$ ipython --no-banner

In [1]: import numpy as np

In [2]: np.set_printoptions(precision=2, suppress=True, linewidth=120, legacy="1.25")

In [3]: def rnd(a):
   ...:     return np.round(a, 2) + 0
   ...: 

In [4]: E = np.array([[3.0, 1.0, 1.0, 1.0, 1.0, 1.0],
   ...:     [1.0, 3.0, 1.0, 1.0, 1.0, 1.0],
   ...:     [1.0, 1.0, 3.0, 1.0, 1.0, 1.0],
   ...:     [1.0, 1.0, 1.0, 3.0, 1.0, 1.0],
   ...:     [1.0, 1.0, 1.0, 1.0, 3.0, 1.0],
   ...:     [1.0, 1.0, 1.0, 1.0, 1.0, 3.0]])

In [5]: # equal to its transpose

In [6]: np.sort(np.abs(np.fft.fft(E[0]))), rnd(np.sort(np.linalg.svd(E, compute_uv=False)))
Out[6]: (array([2., 2., 2., 2., 2., 8.]), array([2., 2., 2., 2., 2., 8.]))

In [7]: E @ np.ones(6)
Out[7]: array([8., 8., 8., 8., 8., 8.])

In [8]: evals, evecs = np.linalg.eigh(E)

In [9]: x0 = np.array([-2, 3, -3, -2, 3, -1])

In [10]: x0 @ E @ x0
Out[10]: 76.0

In [11]: rnd(np.linalg.eigvalsh(E[1:, 1:]))
Out[11]: array([2., 2., 2., 2., 7.])

In [12]: rnd(evecs * np.sqrt(evals) @ evecs.T)
Out[12]: 
array([[1.65, 0.24, 0.24, 0.24, 0.24, 0.24],
       [0.24, 1.65, 0.24, 0.24, 0.24, 0.24],
       [0.24, 0.24, 1.65, 0.24, 0.24, 0.24],
       [0.24, 0.24, 0.24, 1.65, 0.24, 0.24],
       [0.24, 0.24, 0.24, 0.24, 1.65, 0.24],
       [0.24, 0.24, 0.24, 0.24, 0.24, 1.65]])

In [13]: np.abs(E).sum(axis=1).max(), rnd(np.abs(evals).max())
Out[13]: (8.0, 8.0)

In [14]: W = np.array([[3, 1, -4, 4, 0],
    ...:     [-7, -4, -7, -1, -8],
    ...:     [-8, 8, -2, -5, 7],
    ...:     [-5, 8, -2, 8, 4],
    ...:     [-4, 1, -4, -8, -3],
    ...:     [2, -6, 6, -7, 5]])

In [15]: beta = np.array([0, -2, 4, 0, -1])

In [16]: hid = np.maximum(E @ W + beta, 0)

In [17]: np.linalg.matrix_rank(hid)
Out[17]: 4

In [18]: (hid > 0).astype(int)
Out[18]: 
array([[0, 1, 0, 0, 1],
       [0, 0, 0, 0, 0],
       [0, 1, 0, 0, 1],
       [0, 1, 0, 1, 1],
       [0, 1, 0, 0, 0],
       [0, 0, 1, 0, 1]])

In [19]: Z = np.array([[3, 3], [7, 1], [2, 0], [4, 1], [9, 7]])

In [20]: hid @ Z
Out[20]: 
array([[ 92.,  36.],
       [  0.,   0.],
       [316., 148.],
       [290., 113.],
       [ 56.,   8.],
       [132.,  98.]])
